>>> import numpy as np
>>> np.set_printoptions(precision=3, suppress=True, linewidth=140)
>>> W0 = np.array([[0.2, 0.2, -0.2],
...     [-0.1, 0.8, 1.1],
...     [0.6, 2.0, -1.2],
...     [-1.6, -0.3, -0.1],
...     [-0.6, -1.5, -2.1],
...     [0.3, -0.3, 1.5],
...     [-1.1, 0.2, -0.3],
...     [1.1, 0.3, -0.2],
...     [-0.8, -0.8, 1.4],
...     [-0.3, -0.7, -1.1],
...     [-0.2, -1.0, 0.0],
...     [0.9, -0.9, -1.8],
...     [-0.8, 0.7, 1.4],
...     [1.3, -0.9, 0.8]])
>>> W0[5] *= 10
>>> W0
array([[ 0.2,  0.2, -0.2],
       [-0.1,  0.8,  1.1],
       [ 0.6,  2. , -1.2],
       [-1.6, -0.3, -0.1],
       [-0.6, -1.5, -2.1],
       [ 3. , -3. , 15. ],
       [-1.1,  0.2, -0.3],
       [ 1.1,  0.3, -0.2],
       [-0.8, -0.8,  1.4],
       [-0.3, -0.7, -1.1],
       [-0.2, -1. ,  0. ],
       [ 0.9, -0.9, -1.8],
       [-0.8,  0.7,  1.4],
       [ 1.3, -0.9,  0.8]])
>>> x = np.array([-9, 5, 7])
>>> a = np.maximum(W0 @ x, 0)
>>> np.flatnonzero(a > 1e-9)
array([ 1,  3,  5,  6,  8, 12])
>>> W0 * (a > 1e-9)[:, None]
array([[ 0. ,  0. , -0. ],
       [-0.1,  0.8,  1.1],
       [ 0. ,  0. , -0. ],
       [-1.6, -0.3, -0.1],
       [-0. , -0. , -0. ],
       [ 3. , -3. , 15. ],
       [-1.1,  0.2, -0.3],
       [ 0. ,  0. , -0. ],
       [-0.8, -0.8,  1.4],
       [-0. , -0. , -0. ],
       [-0. , -0. ,  0. ],
       [ 0. , -0. , -0. ],
       [-0.8,  0.7,  1.4],
       [ 0. , -0. ,  0. ]])
>>> np.maximum(W0 @ (3 * x), 0)
array([  0. ,  37.8,   0. ,  36.6,   0. , 189. ,  26.4,   0. ,  39. ,   0. ,   0. ,   0. ,  61.5,   0. ])
>>> np.maximum(W0 @ x, 0) - np.maximum(-W0 @ x, 0)
array([ -2.2,  12.6,  -3.8,  12.2, -16.8,  63. ,   8.8,  -9.8,  13. ,  -8.5,  -3.2, -25.2,  20.5, -10.6])
>>> a
array([ 0. , 12.6,  0. , 12.2,  0. , 63. ,  8.8,  0. , 13. ,  0. ,  0. ,  0. , 20.5,  0. ])
>>> hat = W0 @ np.linalg.solve(W0.T @ W0, W0.T)
>>> round(np.trace(hat), 3)
np.float64(3.0)
>>> np.allclose(hat @ hat, hat)
True
>>> np.round(np.linalg.eigvalsh(hat), 3) + 0
array([0., 0., 0., 0., 0., 0., 0., 0., 0., 0., 0., 1., 1., 1.])
>>> hat @ W0[:, 0]
array([ 0.2, -0.1,  0.6, -1.6, -0.6,  3. , -1.1,  1.1, -0.8, -0.3, -0.2,  0.9, -0.8,  1.3])
>>> A = np.load("sample11.npy")
>>> A
array([[-9,  1, -3,  1],
       [-6,  2, -2, -2],
       [-3,  0, -1, -2],
       [-6,  2, -2,  2]])
>>> # looks like rank 3
>>> x = np.array([1, 1, -2, 0])
>>> np.linalg.norm(A @ x) <= np.linalg.norm(A, 2) * np.linalg.norm(x) + 1e-9
np.True_
>>> np.einsum("ij,j->i", A, x)
array([-2,  0, -1,  0])
>>> A @ np.eye(4)[1]
array([1., 2., 0., 2.])
>>> left, sigma, vt = np.linalg.svd(A)
>>> vecs = vt[:(sigma > 1e-8).sum()]
>>> rng = np.random.default_rng(1873)
>>> x = A[0] + -2 * A[2] + rng.integers(2) * np.eye(4)[3]
>>> x
array([-3.,  1., -1.,  6.])
>>> np.allclose(vecs.T @ vecs @ x, x)
True
>>> np.diag(vecs.T @ vecs)
array([0.9, 1. , 0.1, 1. ])
>>> np.round(vecs.T @ vecs, 3) + 0
array([[0.9, 0. , 0.3, 0. ],
       [0. , 1. , 0. , 0. ],
       [0.3, 0. , 0.1, 0. ],
       [0. , 0. , 0. , 1. ]])
>>> np.linalg.matrix_rank(np.vstack([A, x]))
np.int64(3)
>>> K = np.load("a.npy")
>>> K
array([[0, 0, 0],
       [0, 0, 1],
       [0, 1, 0]])
>>> # equal to its transpose
>>> rk = np.linalg.matrix_rank(K)
>>> rk
np.int64(2)
>>> null = np.linalg.svd(K)[2][rk:].T
>>> null.shape
(3, 1)
>>> [int(np.linalg.matrix_rank(K[:, :j + 1])) for j in range(3)]
[0, 1, 2]
>>> null[:, 0] / null[np.abs(null[:, 0]).round(6).argmax(), 0]
array([1., 0., 0.])
>>> np.allclose(K @ null, 0)
True
>>> [int(np.linalg.matrix_rank(np.delete(K, i, axis=0))) for i in range(3)]
[2, 1, 1]
>>> null @ null.T
array([[1., 0., 0.],
       [0., 0., 0.],
       [0., 0., 0.]])
>>> J = np.array([[-1.0, -1.0, 1.0, 0.0],
...     [0.0, -1.0, 0.0, 0.0],
...     [-2.0, 3.0, -2.0, 0.0],
...     [0.0, 0.0, 0.0, -1.0]])
>>> J
array([[-1., -1.,  1.,  0.],
       [ 0., -1.,  0.,  0.],
       [-2.,  3., -2.,  0.],
       [ 0.,  0.,  0., -1.]])
>>> f = np.array([2, 1, 0, 0])
>>> M2 = J + np.outer(f, np.eye(4)[3])
>>> np.linalg.matrix_rank(M2 - J)
np.int64(1)
>>> round(float(np.linalg.det(M2) / np.linalg.det(J)), 3), np.round(1 + np.linalg.solve(J, f)[3], 3)
(1.0, np.float64(1.0))
>>> np.sort(np.abs(np.linalg.eigvals(J)))
array([1., 1., 2., 2.])
>>> (J - J.T) / 2
array([[ 0. , -0.5,  1.5,  0. ],
       [ 0.5,  0. , -1.5,  0. ],
       [-1.5,  1.5,  0. ,  0. ],
       [ 0. ,  0. ,  0. ,  0. ]])
>>> J @ J
array([[-1.,  5., -3.,  0.],
       [ 0.,  1.,  0.,  0.],
       [ 6., -7.,  2.,  0.],
       [ 0.,  0.,  0.,  1.]])
>>> np.trace(J)
np.float64(-5.0)
>>> X = np.loadtxt("m.csv", delimiter=",")
>>> X
array([[ 0.49,  0.81,  0.4 , -1.61],
       [ 0.92,  1.08, -1.22, -1.56],
       [ 0.53,  2.63,  1.6 , -1.55],
       [-0.45, -0.58, -0.24,  1.48]])
>>> # null space of dimension 1
>>> left, sigma, vt = np.linalg.svd(X)
>>> vecs = vt[:(sigma > 1e-8).sum()]
>>> x = X[1] + 4 * X[2] + rng.integers(2) * np.eye(4)[1]
>>> x
array([ 3.04, 11.6 ,  5.18, -7.76])
>>> np.linalg.matrix_rank(np.vstack([X, x]))
np.int64(3)
>>> np.round(np.linalg.norm(x - vecs.T @ vecs @ x), 3)
np.float64(0.0)
>>> left, sigma, vt = np.linalg.svd(X)
>>> sigma.round(3) + 0
array([4.4  , 2.091, 0.891, 0.   ])
>>> np.argmax(sigma[:-1] / (sigma[1:] + 1e-6)) + 1
np.int64(3)
>>> M2 = left[:, :3] @ np.diag(sigma[:3]) @ vt[:3]
>>> round(float(np.linalg.norm(X - M2) / np.linalg.norm(X)), 3)
0.0
>>> np.linalg.lstsq(X[:-1].T, X[-1])[2]
np.int32(3)
>>> X @ np.linalg.pinv(X) @ X
array([[ 0.49,  0.81,  0.4 , -1.61],
       [ 0.92,  1.08, -1.22, -1.56],
       [ 0.53,  2.63,  1.6 , -1.55],
       [-0.45, -0.58, -0.24,  1.48]])
>>> E = rng.normal(size=(14, 3)) + 5 * np.array([-1, -4, 1])
>>> E
array([[ -6.737, -20.895,   4.745],
       [ -3.245, -19.65 ,   5.514],
       [ -5.471, -20.994,   6.678],
       [ -3.697, -19.823,   5.927],
       [ -6.211, -20.151,   6.391],
       [ -6.119, -18.975,   5.5  ],
       [ -5.051, -19.435,   5.476],
       [ -5.468, -20.337,   5.366],
       [ -4.575, -21.142,   5.563],
       [ -5.79 , -20.594,   5.924],
       [ -4.17 , -20.819,   3.683],
       [ -3.294, -19.449,   4.626],
       [ -5.012, -20.144,   4.174],
       [ -5.197, -20.669,   2.886]])
>>> cen = E - E.mean(axis=0)
>>> left, sigma, vt = np.linalg.svd(cen, full_matrices=False)
>>> np.searchsorted(np.cumsum(sigma ** 2) / (sigma ** 2).sum(), 0.9) + 1
np.int64(3)
>>> np.abs(vt[-1])
array([0.262, 0.948, 0.182])
>>> sigma
array([4.185, 3.616, 2.236])
>>> np.round(cen.mean(axis=0), 3) + 0
array([0., 0., 0.])
>>> round(float((sigma ** 2).sum() ** 2 / (sigma ** 4).sum()), 3)
2.52
>>> M2 = np.c_[E[:, :1] @ np.array([[6]]), np.array([0, 0, 1, 1, 2, 3, 2, 0, 3, 1, 0, 2, 1, 3])]
>>> M2
array([[-40.419,   0.   ],
       [-19.469,   0.   ],
       [-32.829,   1.   ],
       [-22.179,   1.   ],
       [-37.264,   2.   ],
       [-36.712,   3.   ],
       [-30.308,   2.   ],
       [-32.806,   0.   ],
       [-27.448,   3.   ],
       [-34.738,   1.   ],
       [-25.021,   0.   ],
       [-19.764,   2.   ],
       [-30.074,   1.   ],
       [-31.182,   3.   ]])
>>> np.round(np.linalg.norm(M2 - E @ np.linalg.lstsq(E, M2)[0], axis=0), 3) + 0
array([0.   , 4.147])
>>> hat = M2 @ np.linalg.solve(M2.T @ M2, M2.T)
>>> hat @ M2[:, 0]
array([-40.419, -19.469, -32.829, -22.179, -37.264, -36.712, -30.308, -32.806, -27.448, -34.738, -25.021, -19.764, -30.074, -31.182])
>>> W2 = E[[8, 7]].astype(float)
>>> for _ in range(7):
...     z = np.linalg.norm(E[:, None] - W2, axis=-1).argmin(axis=1)
...     W2 = np.array([E[z == j].mean(axis=0) for j in range(2)])
... 
>>> z
array([1, 0, 1, 0, 1, 1, 1, 1, 0, 1, 0, 0, 1, 1])
>>> np.abs(W2[1] - W2[0]).argmax()
np.int64(0)
>>> m1 = np.array([[0, 0, 1, 0], [0, 1, 0, 0], [0, 0, 0, 1], [1, 0, 0, 0]])
>>> # 2 groups of indices that never mix
>>> def softmax(z):
...     e = np.exp(z - z.max(axis=-1, keepdims=True))
...     return e / e.sum(axis=-1, keepdims=True)
... 
>>> softmax(m1[0] + 5)
array([0.175, 0.175, 0.475, 0.175])
>>> softmax(m1[0])
array([0.175, 0.175, 0.475, 0.175])
>>> softmax(m1).sum(axis=1)
array([1., 1., 1., 1.])
>>> scores = m1 @ m1.T / np.sqrt(4)
>>> softmax(scores).round(6).argmax(axis=1)
array([0, 1, 2, 3])
>>> softmax(scores)[0] @ m1
array([0.215, 0.215, 0.355, 0.215])
>>> softmax(scores)
array([[0.355, 0.215, 0.215, 0.215],
       [0.215, 0.355, 0.215, 0.215],
       [0.215, 0.215, 0.355, 0.215],
       [0.215, 0.215, 0.215, 0.355]])
>>> m1 @ np.ones(4)
array([1., 1., 1., 1.])
>>> np.linalg.matrix_power(m1, 100)
array([[0, 0, 1, 0],
       [0, 1, 0, 0],
       [0, 0, 0, 1],
       [1, 0, 0, 0]])
>>> pr = np.eye(4)[2]
>>> for _ in range(7):
...     pr = pr @ m1
...     print(pr.round(3))
... 
[0. 0. 0. 1.]
[1. 0. 0. 0.]
[0. 0. 1. 0.]
[0. 0. 0. 1.]
[1. 0. 0. 0.]
[0. 0. 1. 0.]
[0. 0. 0. 1.]
>>> x = np.array([2, -5, 4, -5])
>>> [p for p in range(1, 25) if np.allclose(np.linalg.matrix_power(m1, p), np.eye(4))]
[3, 6, 9, 12, 15, 18, 21, 24]
>>> 4 - np.linalg.matrix_rank(m1 - np.eye(4), tol=1e-8)
np.int64(2)
>>> np.sort(np.abs(np.degrees(np.angle(np.linalg.eigvals(m1)))))
array([  0.,   0., 120., 120.])
>>> feats = np.load("run16.npy")
>>> feats
array([[-5.,  2.,  0., -1.],
       [-5.,  1., -1., -2.],
       [ 3., -2., -2.,  1.],
       [ 2.,  2.,  4.,  2.]])
>>> M2 = feats / np.linalg.norm(feats, axis=1, keepdims=True)
>>> G = M2 @ M2.T
>>> G[1]
array([ 0.951,  1.   , -0.72 , -0.543])
>>> np.linalg.norm(M2, axis=1)
array([1., 1., 1., 1.])
>>> (G - 2 * np.eye(4)).round(6).argmax(axis=1)
array([1, 0, 3, 2])
>>> G
array([[ 1.   ,  0.951, -0.861, -0.276],
       [ 0.951,  1.   , -0.72 , -0.543],
       [-0.861, -0.72 ,  1.   , -0.178],
       [-0.276, -0.543, -0.178,  1.   ]])
>>> (np.abs(G) > 0.9).astype(int)
array([[1, 1, 0, 0],
       [1, 1, 0, 0],
       [0, 0, 1, 0],
       [0, 0, 0, 1]])
>>> np.round(np.degrees(np.arccos(np.clip(G[1, 2], -1, 1))), 3)
np.float64(136.027)
>>> round(float(np.trace(np.linalg.pinv(feats) @ feats)), 3)
3.0
>>> np.linalg.lstsq(feats[:-1].T, feats[-1])[2]
np.int32(3)
>>> np.abs(np.diag(np.linalg.qr(feats)[1])) > 1e-9
array([ True,  True,  True, False])
